In [1]: import numpy as np

In [2]: from numpy import linalg as LA

In [3]: np.set_printoptions(precision=2, suppress=True, linewidth=160)

In [4]: def rnd(a):
   ...:     return np.round(a, 2) + 0
   ...: 

In [5]: W0 = np.load("dump.npy")

In [6]: print(W0)
[[ 5.95 -0.3   1.3 ]
 [-7.14 -0.3  -1.5 ]
 [-0.78  0.4  -0.2 ]
 [ 2.93  0.2   0.5 ]
 [ 2.97  1.1   0.6 ]
 [ 1.6  -0.5   0.4 ]
 [ 0.95  0.6   0.2 ]
 [-2.01  0.8  -0.5 ]
 [-1.71  1.6  -0.4 ]
 [ 5.29 -0.4   1.  ]
 [-6.38 -0.2  -1.2 ]
 [ 4.48 -0.1   0.9 ]
 [-4.29  0.9  -0.8 ]
 [ 3.35  0.9   0.6 ]
 [10.2   1.2   2.  ]
 [ 2.29 -0.7   0.5 ]
 [-3.57  0.   -0.7 ]
 [-1.74 -0.2  -0.3 ]
 [ 0.53 -0.3   0.1 ]
 [ 7.17  0.9   1.4 ]
 [-1.77 -0.4  -0.4 ]
 [ 0.78 -0.1   0.3 ]
 [-3.68 -0.8  -0.7 ]
 [-7.36  1.2  -1.5 ]
 [ 1.53  0.2   0.4 ]
 [ 1.05 -0.1   0.2 ]
 [ 0.57 -1.4   0.1 ]
 [-0.42  0.6  -0.2 ]
 [-0.39  0.5   0.  ]]

In [7]: dist = LA.norm(W0[:, None] - W0[None], axis=-1)

In [8]: print(np.flatnonzero(dist[25] < dist.mean() / 2))
[ 2  3  4  5  6 15 18 21 24 25 26 27 28]

In [9]: print(dist[25].round(6).argsort(kind="stable")[:4])
[25 21 18 24]

In [10]: print((dist + 1e9 * np.eye(29)).round(6).argmin(axis=1))
[ 9 10 27 13 13 24 25  8  7  0  1  9 16  4 19  5 22 20 21  0 17 25 16  1 25 21 18 28 27]

In [11]: print(np.unravel_index(dist.round(6).argmax(), dist.shape))
(np.int64(14), np.int64(23))

In [12]: print(rnd(W0.sum(axis=0)))
[10.4  5.3  2.1]

In [13]: print(W0.shape)
(29, 3)

In [14]: LA.rank(W0)
Traceback (most recent call last):
  Cell In[14], line 1
    LA.rank(W0)
AttributeError: module 'numpy.linalg' has no attribute 'rank'


In [15]: print(rnd(LA.norm(W0)))
22.8

In [16]: print(np.unravel_index(np.abs(W0).argmax(), W0.shape))
(np.int64(14), np.int64(0))

In [17]: rng = np.random.default_rng(81162)

In [18]: arr = (rng.random((4, 4)) < 0.3) + np.eye(4)

In [19]: arr /= arr.sum(axis=1, keepdims=True)

In [20]: print(rnd(arr))
[[1.   0.   0.   0.  ]
 [0.   0.67 0.   0.33]
 [0.   0.   1.   0.  ]
 [0.2  0.2  0.2  0.4 ]]

In [21]: # rows sum to 1

In [22]: ev, vecs = LA.eig(arr)

In [23]: print(rnd(np.sort(LA.eigvals(arr.T))))
[0.24 0.82 1.   1.  ]

In [24]: print(rnd(np.sort(LA.eigvals(LA.inv(arr)))))
[1.   1.   1.21 4.12]

In [25]: x = np.array([1, 2, 2, 0])

In [26]: target = arr @ x

In [27]: c, lr = np.zeros(4), 1 / LA.norm(arr, 2) ** 2

In [28]: for i in range(25):
    ...:     c -= lr * arr.T @ (arr @ c - target)
    ...:     if i % 5 == 0: print(i, round(LA.norm(arr @ c - target), 2))
    ...: 
0 0.45
5 0.22
10 0.17
15 0.13
20 0.1

In [29]: print(rnd(LA.cond(arr)))
4.55
